In [1]: import numpy as np

In [2]: from numpy import linalg as LA

In [3]: np.set_printoptions(precision=2, suppress=True, linewidth=160)

In [4]: tidy = lambda a: np.round(a, 2) + 0

In [5]: data = np.load("case2.npy")

In [6]: data
Out[6]: 
array([[ 2.25,  0.59, -5.84, -7.82, -5.53,  3.35, -5.18, -0.25,  0.44,  1.83,  1.11, -2.74, -4.06, -5.94],
       [ 3.92, -0.41, -6.38, -7.61, -5.85,  1.52, -5.81, -0.35, -1.29,  4.15, -1.84, -3.66, -4.04, -6.44],
       [ 2.74,  1.66, -7.36, -5.37, -6.1 ,  3.29, -7.77, -2.55,  0.99,  3.91, -0.6 , -2.96, -3.67, -5.06],
       [ 2.67, -0.47, -7.4 , -5.72, -6.73,  3.41, -5.3 ,  0.8 , -0.63,  3.25,  1.14, -0.72, -1.38, -5.79],
       [ 3.74, -0.73, -4.57, -7.31, -6.85,  1.85, -5.96,  0.51, -0.81,  2.37, -0.48, -4.65, -3.44, -6.26],
       [ 2.14,  0.1 , -5.19, -5.92, -6.5 ,  1.96, -6.61,  0.07,  2.34,  3.84, -0.83, -3.36, -2.24, -6.44],
       [ 3.46, -1.13, -7.1 , -5.16, -5.69,  2.95, -5.45, -0.63, -0.37,  1.89, -0.46, -2.77, -2.3 , -5.04],
       [ 3.33,  1.02, -5.6 , -6.21, -6.89,  3.21, -7.1 ,  0.32, -0.98,  2.98, -0.5 , -2.5 , -3.53, -4.82],
       [ 3.31, -0.17, -6.47, -6.44, -6.32,  4.55, -6.13,  0.95,  0.11,  2.63, -1.31, -3.58, -2.52, -6.33],
       [ 4.35, -1.05, -3.83, -7.51, -6.78,  3.39, -5.97,  0.12,  0.04,  3.73,  2.26, -3.21, -3.71, -5.58],
       [ 3.1 , -1.63, -7.59, -6.35, -7.03,  3.44, -6.4 ,  1.14, -1.25,  2.61, -1.18, -2.  , -2.86, -5.17],
       [ 3.07, -0.54, -6.22, -5.36, -5.18,  2.84, -5.23,  0.41,  1.47,  2.88,  0.53, -2.42, -2.24, -5.73],
       [ 1.27, -0.07, -7.27, -5.91, -5.31,  1.85, -6.93,  1.11,  0.55,  2.37, -1.75, -1.7 , -3.31, -5.4 ],
       [ 5.24,  0.2 , -6.35, -5.73, -6.23,  0.89, -8.15, -0.79,  1.25,  3.55,  0.19, -3.25, -1.96, -4.82],
       [ 3.17, -0.35, -5.28, -4.63, -6.18,  3.41, -5.88, -0.98,  1.39,  2.1 ,  1.06, -5.43, -1.76, -7.27],
       [ 2.93,  0.88, -6.69, -6.87, -5.78,  2.29, -7.22,  1.67,  0.14,  1.55, -1.45, -4.69, -2.48, -4.98],
       [ 0.97, -1.03, -5.1 , -4.6 , -5.8 ,  0.03, -5.5 ,  2.72,  1.27,  2.57,  0.15, -2.08, -4.09, -5.49],
       [ 3.69,  0.61, -6.12, -5.75, -4.66,  4.22, -6.45,  0.5 , -0.61,  2.41, -0.72, -3.17, -2.98, -6.5 ],
       [ 4.4 , -0.86, -6.31, -5.56, -6.74,  2.79, -7.19, -1.22, -1.56,  4.65, -2.01, -2.57, -2.43, -3.4 ],
       [ 1.67,  0.65, -5.46, -5.88, -7.11,  2.68, -4.85, -0.47, -0.16,  2.62,  0.36, -4.71, -2.74, -5.82],
       [ 3.35,  2.07, -5.16, -5.83, -6.44,  4.68, -6.77, -0.19, -0.79,  4.05, -0.7 , -1.47, -3.49, -6.02],
       [ 3.22, -0.45, -6.93, -6.68, -6.87,  2.96, -6.2 ,  1.68, -1.2 ,  1.85,  0.69, -1.26, -2.37, -6.15],
       [ 3.06,  0.03, -4.59, -6.34, -6.58,  2.35, -7.43, -0.98,  0.61,  2.12, -1.3 , -3.23, -4.26, -6.5 ],
       [ 4.14, -0.9 , -5.83, -5.54, -7.33,  1.89, -5.37, -0.24,  0.51,  3.43,  1.46, -3.47, -1.92, -4.55],
       [ 2.25,  1.8 , -4.4 , -6.15, -5.76,  2.93, -5.66, -1.32, -0.74,  3.12, -0.58, -3.09, -0.19, -5.64],
       [ 3.14, -0.67, -6.95, -6.82, -5.64,  2.31, -4.51, -0.57,  0.2 ,  2.92, -0.72, -3.85, -2.71, -5.49],
       [ 3.38,  1.01, -5.7 , -4.94, -6.54,  2.59, -4.98,  0.16,  1.1 ,  3.57, -0.07, -2.87, -2.71, -5.44],
       [ 3.43,  0.24, -4.06, -5.95, -5.05,  2.83, -6.08, -0.79,  3.21,  3.37, -0.55, -2.28, -4.29, -6.  ],
       [ 1.54, -0.15, -6.77, -6.34, -5.56,  2.59, -4.37,  0.14,  0.67,  4.29, -0.85, -3.65, -3.36, -7.6 ],
       [ 1.6 ,  0.28, -5.47, -5.87, -5.78,  1.95, -4.85,  0.11,  0.21,  2.92,  0.49, -2.83, -2.69, -5.5 ],
       [ 1.68, -0.5 , -6.15, -6.41, -5.05,  3.73, -6.9 , -0.22, -1.03,  3.88,  0.07, -1.3 , -2.17, -4.99],
       [ 3.31, -0.78, -5.68, -6.58, -6.21,  4.04, -5.91,  1.01, -0.23,  0.45,  3.1 , -3.49, -2.38, -4.21],
       [ 2.48,  0.03, -5.12, -6.51, -5.05,  1.08, -6.18,  0.56,  0.97,  3.58,  0.12, -2.2 , -4.4 , -5.59],
       [ 2.17, -0.16, -6.17, -5.09, -6.28,  3.48, -5.78, -1.61, -0.61,  3.55,  0.9 , -3.7 , -2.95, -4.52],
       [ 1.96,  1.01, -7.16, -5.1 , -5.31,  3.56, -5.28, -0.66, -1.61,  3.06,  0.75, -2.81, -2.7 , -5.77],
       [ 2.81,  1.54, -5.13, -6.33, -5.44,  3.26, -6.73, -0.09,  0.64,  4.22,  1.42, -2.1 , -3.19, -5.91],
       [ 4.12, -1.26, -5.75, -6.44, -3.  ,  2.14, -6.04, -1.74,  0.11,  4.57,  1.1 , -4.47, -3.09, -5.68],
       [ 4.51,  1.35, -5.9 , -5.78, -5.41,  4.16, -5.8 ,  0.58,  1.46,  5.12,  0.88, -3.44, -1.41, -6.79],
       [ 1.97, -0.44, -6.81, -6.98, -7.12,  1.71, -7.37, -1.35, -1.62,  2.02, -0.81,  0.03, -4.58, -6.77],
       [ 3.95,  1.2 , -7.02, -5.96, -5.64,  4.25, -7.82, -2.3 , -0.88,  3.01, -0.34, -3.16, -3.29, -5.48],
       [ 5.08, -1.51, -5.49, -4.89, -6.39,  4.29, -7.1 , -0.23,  0.79,  3.74,  0.07, -2.47, -3.19, -4.46],
       [ 3.09, -1.03, -4.93, -5.98, -6.4 ,  2.29, -7.15, -0.61,  0.51,  2.85, -0.2 , -2.65, -4.37, -5.04],
       [ 2.81,  0.31, -7.25, -4.71, -7.3 ,  2.75, -4.71,  0.66,  0.17,  2.23,  0.03, -4.42, -3.89, -5.61],
       [ 4.75,  0.83, -4.62, -5.63, -5.78,  3.01, -4.77,  0.87, -0.69,  3.24, -0.53, -2.75, -4.98, -6.06],
       [ 3.  ,  0.37, -6.53, -5.67, -6.67,  3.96, -6.06, -1.05, -1.37,  2.  ,  0.74, -3.56, -2.38, -5.37]])

In [7]: Ac = (data - data.mean(axis=0)) / data.std(axis=0)

In [8]: np.argwhere(np.abs(Ac) > 2)
Out[8]: 
array([[ 0,  3],
       [ 1,  3],
       [ 2,  7],
       [ 3, 11],
       [ 5,  8],
       [ 9,  2],
       [ 9, 10],
       [13,  0],
       [13,  6],
       [14, 11],
       [14, 13],
       [16,  0],
       [16,  5],
       [16,  7],
       [18, 13],
       [20,  1],
       [24, 12],
       [27,  8],
       [28, 13],
       [31,  9],
       [31, 10],
       [36,  4],
       [37,  9],
       [38, 11],
       [39,  7],
       [40,  0],
       [43, 12]])

In [9]: tidy(Ac.std(axis=0))
Out[9]: array([1., 1., 1., 1., 1., 1., 1., 1., 1., 1., 1., 1., 1., 1.])

In [10]: c = LA.lstsq(np.delete(Ac, 10, axis=1), Ac[:, 10])[0]

In [11]: tidy(1 - np.var(Ac[:, 10] - np.delete(Ac, 10, axis=1) @ c))
Out[11]: np.float64(0.32)

In [12]: Ac = data - data.mean(axis=0)

In [13]: vecs = LA.svd(Ac)[2][:1]

In [14]: other = Ac - Ac @ vecs.T @ vecs

In [15]: tidy(np.diag(vecs.T @ vecs))
Out[15]: array([0.  , 0.  , 0.17, 0.01, 0.03, 0.04, 0.1 , 0.01, 0.36, 0.01, 0.09, 0.17, 0.  , 0.03])

In [16]: tidy(other.std(axis=0))
Out[16]: array([1.  , 0.91, 0.77, 0.76, 0.78, 0.95, 0.84, 1.03, 0.69, 0.92, 0.97, 0.91, 0.96, 0.76])

In [17]: tidy((Ac @ vecs.T).std(axis=0))
Out[17]: array([1.38])

In [18]: tidy(LA.norm(other) / LA.norm(Ac))
Out[18]: np.float64(0.92)

In [19]: tidy(np.cov(Ac @ vecs.T, rowvar=False))
Out[19]: np.float64(1.94)

In [20]: E = np.load("dump.npy")

In [21]: tidy(E)
Out[21]: 
array([[ 2.46, -0.17, -0.13,  0.28, -0.15, -0.27, -0.31,  0.  , -0.07,  0.16],
       [-0.17,  1.28,  0.04,  0.11,  0.78,  0.12,  0.26,  0.58, -0.17, -0.16],
       [-0.13,  0.04,  1.02,  0.71,  0.67, -0.18, -0.04, -0.03, -0.03,  0.03],
       [ 0.28,  0.11,  0.71,  2.  ,  0.06,  0.04,  0.34,  0.71,  0.67,  0.21],
       [-0.15,  0.78,  0.67,  0.06,  1.28,  0.07,  0.07, -0.38,  0.03, -0.14],
       [-0.27,  0.12, -0.18,  0.04,  0.07,  2.07,  0.06, -0.2 , -0.19, -0.09],
       [-0.31,  0.26, -0.04,  0.34,  0.07,  0.06,  2.26, -0.14, -0.44,  0.09],
       [ 0.  ,  0.58, -0.03,  0.71, -0.38, -0.2 , -0.14,  1.54, -0.32, -0.02],
       [-0.07, -0.17, -0.03,  0.67,  0.03, -0.19, -0.44, -0.32,  1.66, -0.69],
       [ 0.16, -0.16,  0.03,  0.21, -0.14, -0.09,  0.09, -0.02, -0.69,  2.43]])

In [22]: w, vecs = LA.eigh(E)

In [23]: tidy(LA.svd(E, compute_uv=False))
Out[23]: array([3., 3., 3., 2., 2., 2., 2., 1., 0., 0.])

In [24]: tidy(w.sum()), np.trace(E)
Out[24]: (np.float64(18.0), np.float64(18.0))

In [25]: tidy(LA.eigvalsh(E @ E))
Out[25]: array([0., 0., 1., 4., 4., 4., 4., 9., 9., 9.])

In [26]: np.unique(w.round(6) + 0, return_counts=True)[1]
Out[26]: array([2, 1, 4, 3])

In [27]: (w > 1e-8).sum(), (w < -1e-8).sum()
Out[27]: (np.int64(8), np.int64(0))

In [28]: tidy(vecs @ np.diag(w) @ vecs.T)
Out[28]: 
array([[ 2.46, -0.17, -0.13,  0.28, -0.15, -0.27, -0.31,  0.  , -0.07,  0.16],
       [-0.17,  1.28,  0.04,  0.11,  0.78,  0.12,  0.26,  0.58, -0.17, -0.16],
       [-0.13,  0.04,  1.02,  0.71,  0.67, -0.18, -0.04, -0.03, -0.03,  0.03],
       [ 0.28,  0.11,  0.71,  2.  ,  0.06,  0.04,  0.34,  0.71,  0.67,  0.21],
       [-0.15,  0.78,  0.67,  0.06,  1.28,  0.07,  0.07, -0.38,  0.03, -0.14],
       [-0.27,  0.12, -0.18,  0.04,  0.07,  2.07,  0.06, -0.2 , -0.19, -0.09],
       [-0.31,  0.26, -0.04,  0.34,  0.07,  0.06,  2.26, -0.14, -0.44,  0.09],
       [ 0.  ,  0.58, -0.03,  0.71, -0.38, -0.2 , -0.14,  1.54, -0.32, -0.02],
       [-0.07, -0.17, -0.03,  0.67,  0.03, -0.19, -0.44, -0.32,  1.66, -0.69],
       [ 0.16, -0.16,  0.03,  0.21, -0.14, -0.09,  0.09, -0.02, -0.69,  2.43]])

In [29]: tidy(vecs.T @ vecs)
Out[29]: 
array([[1., 0., 0., 0., 0., 0., 0., 0., 0., 0.],
       [0., 1., 0., 0., 0., 0., 0., 0., 0., 0.],
       [0., 0., 1., 0., 0., 0., 0., 0., 0., 0.],
       [0., 0., 0., 1., 0., 0., 0., 0., 0., 0.],
       [0., 0., 0., 0., 1., 0., 0., 0., 0., 0.],
       [0., 0., 0., 0., 0., 1., 0., 0., 0., 0.],
       [0., 0., 0., 0., 0., 0., 1., 0., 0., 0.],
       [0., 0., 0., 0., 0., 0., 0., 1., 0., 0.],
       [0., 0., 0., 0., 0., 0., 0., 0., 1., 0.],
       [0., 0., 0., 0., 0., 0., 0., 0., 0., 1.]])
